In [1]: import numpy as np

In [2]: from numpy import linalg as LA

In [3]: np.set_printoptions(precision=2, suppress=True, linewidth=140, legacy="1.25")

In [4]: def rd(a):
   ...:     return np.round(a, 2) + 0
   ...: 

In [5]: X = np.loadtxt("run9.csv", delimiter=",")

In [6]: X
Out[6]: 
array([[-1.,  2., -2., -2.],
       [-7.,  4.,  1., -6.],
       [-4.,  2.,  1., -2.],
       [-7.,  1.,  5., -3.]])

In [7]: np.allclose(X, X.T)
Out[7]: False

In [8]: LA.determinant(X)
AttributeError: module 'numpy.linalg' has no attribute 'determinant'


In [9]: (X - X.T) / 2
Out[9]: 
array([[ 0. ,  4.5,  1. ,  2.5],
       [-4.5,  0. , -0.5, -3.5],
       [-1. ,  0.5,  0. , -3.5],
       [-2.5,  3.5,  3.5,  0. ]])

In [10]: rd(LA.det(X))
Out[10]: 6.0

In [11]: B = np.inv(X)
AttributeError: module 'numpy' has no attribute 'inv'


In [12]: B = LA.inv(X)

In [13]: rd(LA.det(X) * LA.det(B))
Out[13]: 1.0

In [14]: rd(LA.det(X) * B)
Out[14]: 
array([[-22.,  12.,   4., -12.],
       [-31.,  15.,  13., -18.],
       [-24.,  12.,   6., -12.],
       [  1.,  -3.,   5.,   0.]])

In [15]: rd(LA.cond(X))
Out[15]: 135.25

In [16]: np.allclose(B, X.T)
Out[16]: False

In [17]: rd(B)
Out[17]: 
array([[-3.67,  2.  ,  0.67, -2.  ],
       [-5.17,  2.5 ,  2.17, -3.  ],
       [-4.  ,  2.  ,  1.  , -2.  ],
       [ 0.17, -0.5 ,  0.83,  0.  ]])

In [18]: mat = np.load("out12.npy")

In [19]: mat
Out[19]: 
array([[-1,  2, -1,  2],
       [-2,  1,  2, -2],
       [ 2,  1, -1,  2],
       [ 0, -1, -1,  2],
       [-1,  2, -2,  0],
       [ 2, -1,  0, -2],
       [ 0,  1, -1,  1]])

In [20]: rd(LA.norm(X[1] - X[2]))
Out[20]: 5.39

In [21]: X[1] @ X[2]
Out[21]: 49.0

In [22]: rd(LA.norm(X, axis=0))
Out[22]: array([10.72,  5.  ,  5.57,  7.28])

In [23]: vec = np.array([1, 2, 3, 1])

In [24]: h = np.maximum(mat @ vec, 0)

In [25]: mat.T @ h
Out[25]: array([-4, 11,  3,  2])

In [26]: np.maximum(mat @ vec, 0) - np.maximum(-mat @ vec, 0)
Out[26]: array([ 2,  4,  3, -3, -3, -2,  0])

In [27]: rd(np.tanh(mat @ vec))
Out[27]: array([ 0.96,  1.  ,  1.  , -1.  , -1.  , -0.96,  0.  ])

In [28]: np.flatnonzero(h > 1e-9)
Out[28]: array([0, 1, 2])

In [29]: data = np.load("w.npy")

In [30]: data
Out[30]: 
array([[ 4,  2,  3,  5,  4,  4],
       [ 2,  3,  1,  1,  1,  5],
       [ 5,  0,  0,  0,  1,  3],
       [ 2,  3,  5,  0,  4,  4],
       [ 0,  2,  4,  1,  3,  2],
       [ 2, -1,  2,  4,  3, -1]])

In [31]: rng = np.random.default_rng(4701)

In [32]: z = rng.permutation(6)

In [33]: z
Out[33]: array([5, 2, 4, 3, 0, 1])

In [34]: B = data[z][:, z]

In [35]: np.trace(B)
Out[35]: 9

In [36]: rd(np.sort(np.abs(LA.eigvals(B))))
Out[36]: array([ 0.  ,  0.38,  0.6 ,  3.93,  3.93, 13.68])
